$ python3 -q
>>> import numpy as np
>>> np.set_printoptions(precision=4, suppress=True, linewidth=160, floatmode="fixed")
>>> feats = np.loadtxt("dump.csv", delimiter=",")
>>> feats
array([[-1.8871,  0.0357,  0.4603, -2.0811,  1.0125, -1.1934],
       [ 0.0357,  0.5215,  0.5207, -0.7098, -1.1178,  3.9402],
       [ 0.4603,  0.5207, -1.1199, -0.6689,  1.2794,  0.9614],
       [-2.0811, -0.7098, -0.6689, -2.4140, -2.5199,  0.2853],
       [ 1.0125, -1.1178,  1.2794, -2.5199, -0.0588,  0.3136],
       [-1.1934,  3.9402,  0.9614,  0.2853,  0.3136,  0.9583]])
>>> # symmetric
>>> u = np.array([0, 1, 2, 0, 1, 0])
>>> B = feats + np.outer(u, np.eye(6)[3])
>>> B
array([[-1.8871,  0.0357,  0.4603, -2.0811,  1.0125, -1.1934],
       [ 0.0357,  0.5215,  0.5207,  0.2902, -1.1178,  3.9402],
       [ 0.4603,  0.5207, -1.1199,  1.3311,  1.2794,  0.9614],
       [-2.0811, -0.7098, -0.6689, -2.4140, -2.5199,  0.2853],
       [ 1.0125, -1.1178,  1.2794, -1.5199, -0.0588,  0.3136],
       [-1.1934,  3.9402,  0.9614,  0.2853,  0.3136,  0.9583]])
>>> round(np.linalg.det(B) / np.linalg.det(feats), 4), round(float(1 + np.linalg.solve(feats, u)[3]), 4)
(np.float64(0.4194), 0.4194)
>>> u, r1 = B[5], B[0]
>>> np.round(u @ u, 4)
np.float64(18.9717)
>>> pr = (u @ r1) / (u @ u) * u
>>> np.linalg.matrix_rank(np.outer(u, r1))
np.int64(1)
>>> round(float((r1 - pr) @ u), 4)
0.0
>>> pr
array([-0.0890,  0.2940,  0.0717,  0.0213,  0.0234,  0.0715])
>>> arr = np.load("run1.npy")
>>> arr
array([[0, 0, 0, 0, 0, 0, 0],
       [0, 0, 0, 0, 0, 0, 0],
       [3, 0, 2, 0, 0, 0, 0],
       [3, 3, 0, 0, 0, 0, 0],
       [1, 0, 2, 2, 0, 0, 0],
       [0, 1, 0, 3, 2, 1, 0],
       [2, 0, 0, 0, 0, 2, 1]])
>>> # row 1 repeats row 0
>>> U, sv, Vt = np.linalg.svd(arr)
>>> vecs = Vt[:(sv > 1e-8).sum()]
>>> rng = np.random.default_rng(72)
>>> x = arr[5] + -1 * arr[1] + rng.integers(2) * np.eye(7)[5]
>>> x
array([0.0000, 1.0000, 0.0000, 3.0000, 2.0000, 2.0000, 0.0000])
>>> np.round(np.linalg.norm(x - vecs.T @ vecs @ x), 4)
np.float64(0.5526)
>>> np.linalg.matrix_rank(np.vstack([arr, x]))
np.int64(6)
>>> np.allclose(arr, arr.T)
False
>>> (arr - arr.T) / 2
array([[ 0.0000,  0.0000, -1.5000, -1.5000, -0.5000,  0.0000, -1.0000],
       [ 0.0000,  0.0000,  0.0000, -1.5000,  0.0000, -0.5000,  0.0000],
       [ 1.5000,  0.0000,  0.0000,  0.0000, -1.0000,  0.0000,  0.0000],
       [ 1.5000,  1.5000,  0.0000,  0.0000, -1.0000, -1.5000,  0.0000],
       [ 0.5000,  0.0000,  1.0000,  1.0000,  0.0000, -1.0000,  0.0000],
       [ 0.0000,  0.5000,  0.0000,  1.5000,  1.0000,  0.0000, -1.0000],
       [ 1.0000,  0.0000,  0.0000,  0.0000,  0.0000,  1.0000,  0.0000]])
>>> np.allclose(arr @ arr.T, arr.T @ arr)
False
>>> arr @ arr
array([[ 0,  0,  0,  0,  0,  0,  0],
       [ 0,  0,  0,  0,  0,  0,  0],
       [ 6,  0,  4,  0,  0,  0,  0],
       [ 0,  0,  0,  0,  0,  0,  0],
       [12,  6,  4,  0,  0,  0,  0],
       [11, 10,  4,  7,  2,  1,  0],
       [ 2,  2,  0,  6,  4,  4,  1]])
>>> (arr + arr.T) / 2
array([[0.0000, 0.0000, 1.5000, 1.5000, 0.5000, 0.0000, 1.0000],
       [0.0000, 0.0000, 0.0000, 1.5000, 0.0000, 0.5000, 0.0000],
       [1.5000, 0.0000, 2.0000, 0.0000, 1.0000, 0.0000, 0.0000],
       [1.5000, 1.5000, 0.0000, 0.0000, 1.0000, 1.5000, 0.0000],
       [0.5000, 0.0000, 1.0000, 1.0000, 0.0000, 1.0000, 0.0000],
       [0.0000, 0.5000, 0.0000, 1.5000, 1.0000, 1.0000, 1.0000],
       [1.0000, 0.0000, 0.0000, 0.0000, 0.0000, 1.0000, 1.0000]])
>>> round(np.linalg.det(arr), 4)
np.float64(0.0)
>>> round(np.abs(np.linalg.eigvals(arr)).max(), 4)
np.float64(2.0)
>>> X = np.loadtxt("layer12.csv", delimiter=",")
>>> X
array([[-1.0000, -4.0000,  4.0000,  2.0000, -3.0000,  2.0000,  6.0000],
       [ 4.0000, -3.0000,  0.0000, -2.0000,  1.0000,  3.0000,  1.0000],
       [-2.0000, -6.0000,  5.0000,  3.0000, -2.0000,  2.0000,  4.0000],
       [-1.0000, -1.0000,  1.0000,  2.0000, -1.0000, -1.0000,  2.0000],
       [-2.0000, -4.0000,  3.0000,  1.0000,  1.0000,  1.0000,  0.0000],
       [ 1.0000, -1.0000, -1.0000,  1.0000, -3.0000, -3.0000,  1.0000],
       [-1.0000, -2.0000,  1.0000,  1.0000,  1.0000,  0.0000, -2.0000],
       [ 1.0000, -3.0000, -1.0000,  0.0000, -1.0000,  0.0000,  2.0000],
       [ 2.0000, -1.0000,  2.0000,  0.0000,  1.0000,  2.0000,  1.0000],
       [ 2.0000,  0.0000, -2.0000, -1.0000, -2.0000, -2.0000, -1.0000],
       [ 4.0000, -1.0000,  0.0000, -1.0000, -1.0000,  0.0000,  0.0000],
       [ 2.0000, -2.0000, -2.0000, -2.0000,  0.0000,  1.0000,  0.0000],
       [ 1.0000, -1.0000,  1.0000,  0.0000, -2.0000,  2.0000,  2.0000],
       [ 1.0000, -4.0000,  0.0000, -2.0000,  0.0000,  2.0000,  2.0000],
       [ 1.0000, -3.0000,  4.0000,  0.0000,  1.0000,  3.0000,  3.0000],
       [ 2.0000,  0.0000, -2.0000, -1.0000, -2.0000, -2.0000, -1.0000],
       [ 2.0000, -5.0000,  1.0000, -2.0000, -2.0000,  4.0000,  4.0000],
       [ 2.0000, -1.0000,  2.0000,  0.0000,  1.0000,  2.0000,  1.0000]])
>>> # row 15 repeats row 9
>>> q, r_ = np.linalg.qr(X)
>>> np.allclose(r_.T @ r_, X.T @ X)
True
>>> np.round(q.T @ q, 4) + 0
array([[1.0000, 0.0000, 0.0000, 0.0000, 0.0000, 0.0000, 0.0000],
       [0.0000, 1.0000, 0.0000, 0.0000, 0.0000, 0.0000, 0.0000],
       [0.0000, 0.0000, 1.0000, 0.0000, 0.0000, 0.0000, 0.0000],
       [0.0000, 0.0000, 0.0000, 1.0000, 0.0000, 0.0000, 0.0000],
       [0.0000, 0.0000, 0.0000, 0.0000, 1.0000, 0.0000, 0.0000],
       [0.0000, 0.0000, 0.0000, 0.0000, 0.0000, 1.0000, 0.0000],
       [0.0000, 0.0000, 0.0000, 0.0000, 0.0000, 0.0000, 1.0000]])
>>> np.abs(np.diag(r_))
array([ 8.4853, 12.0410,  6.4135,  3.5212,  5.0430,  3.0851,  3.5329])
>>> Xc = (X - X.mean(axis=0)) / X.std(axis=0)
>>> np.argwhere(np.abs(Xc) > 2)
array([[0, 6],
       [2, 1],
       [2, 3],
       [5, 5]])
>>> Xc.std(axis=0)
array([1.0000, 1.0000, 1.0000, 1.0000, 1.0000, 1.0000, 1.0000])
>>> c = np.linalg.lstsq(np.delete(Xc, 2, axis=1), Xc[:, 2])[0]
>>> c
array([ 0.0652, -0.0427,  0.8108,  0.1019,  0.6430,  0.0271])
>>> np.abs(c).argmax()
np.int64(2)
>>> Xc = X - X.mean(axis=0)
>>> vecs = np.linalg.svd(Xc)[2][:5]
>>> B = Xc - Xc @ vecs.T @ vecs
>>> np.linalg.norm(B, axis=1).round(6).argmax()
np.int64(12)
>>> np.round(np.cov(Xc @ vecs.T, rowvar=False), 4) + 0
array([[11.9955,  0.0000,  0.0000,  0.0000,  0.0000],
       [ 0.0000,  5.4352,  0.0000,  0.0000,  0.0000],
       [ 0.0000,  0.0000,  3.3249,  0.0000,  0.0000],
       [ 0.0000,  0.0000,  0.0000,  1.5056,  0.0000],
       [ 0.0000,  0.0000,  0.0000,  0.0000,  0.4010]])
>>> (Xc @ vecs.T).std(axis=0)
array([3.3659, 2.2657, 1.7721, 1.1924, 0.6154])
>>> B.std(axis=0)
array([0.1614, 0.1239, 0.1713, 0.2744, 0.3202, 0.2943, 0.2469])
>>> np.round(np.linalg.norm(B) / np.linalg.norm(Xc), 4)
np.float64(0.1348)
